$ python3 -q
>>> import numpy as np
>>> import numpy.linalg as la
>>> np.set_printoptions(precision=2, suppress=True, linewidth=140)
>>> mat = np.array([[-9.0, 9.0, 0.0], [5.0, 4.0, 0.0], [0.0, 0.0, -3.0]])
>>> # splits into 2 blocks
>>> rng = np.random.default_rng(45276)
>>> idx = rng.permutation(3)
>>> idx
array([1, 2, 0])
>>> M2 = mat[idx][:, idx]
>>> np.diag(M2)
array([ 4., -3., -9.])
>>> print(np.trace(M2))
-8.0
>>> np.sort(np.abs(la.eigvals(M2)))
array([ 3.  ,  6.84, 11.84])
>>> F = np.loadtxt("out13.csv", delimiter=",")
>>> F
array([[5., 4., 0., 4.],
       [4., 5., 0., 4.],
       [0., 0., 5., 0.],
       [4., 4., 0., 5.]])
>>> # symmetric, so the eigenvalues are real
>>> w, V = la.eig(F)
>>> np.sort(la.eigvals(F @ F))
array([  1.,   1.,  25., 169.])
>>> round(float(np.prod(w)), 2)
65.0
>>> w
array([ 1., 13.,  1.,  5.])
>>> np.sort(la.eigvals(la.inv(F)))
array([0.08, 0.2 , 1.  , 1.  ])
>>> x = np.array([1, -5, 5, -4])
>>> print(F @ np.ones(4))
[13. 13.  5. 13.]
>>> (F @ x).argmax()
np.int64(2)
>>> print(la.norm(F @ x) <= la.norm(F, 2) * la.norm(x) + 1e-9)
True
>>> print(F @ np.eye(4)[2])
[0. 0. 5. 0.]
>>> F @ F
array([[57., 56.,  0., 56.],
       [56., 57.,  0., 56.],
       [ 0.,  0., 25.,  0.],
       [56., 56.,  0., 57.]])
>>> (la.matrix_power((F != 0) + (F.T != 0) + np.eye(4), 4) > 0).astype(int)
array([[1, 1, 0, 1],
       [1, 1, 0, 1],
       [0, 0, 1, 0],
       [1, 1, 0, 1]])
>>> M2 = np.array([[1, -5], [5, 5]])
>>> basis = np.kron(M2, F)
>>> la.matrix_rank(basis)
np.int64(8)
>>> print(round(float(la.norm(basis, 2)), 2), np.round(la.norm(M2, 2) * la.norm(F, 2), 2))
101.8 101.8
>>> np.einsum("ii->", F)
np.float64(20.0)
>>> np.round(la.eigvals(F).sum().real, 2)
np.float64(20.0)
>>> np.kron(np.eye(2, dtype=int), F)
array([[5., 4., 0., 4., 0., 0., 0., 0.],
       [4., 5., 0., 4., 0., 0., 0., 0.],
       [0., 0., 5., 0., 0., 0., 0., 0.],
       [4., 4., 0., 5., 0., 0., 0., 0.],
       [0., 0., 0., 0., 5., 4., 0., 4.],
       [0., 0., 0., 0., 4., 5., 0., 4.],
       [0., 0., 0., 0., 0., 0., 5., 0.],
       [0., 0., 0., 0., 4., 4., 0., 5.]])
>>> np.einsum("ij,ji->", F, F)
np.float64(196.0)
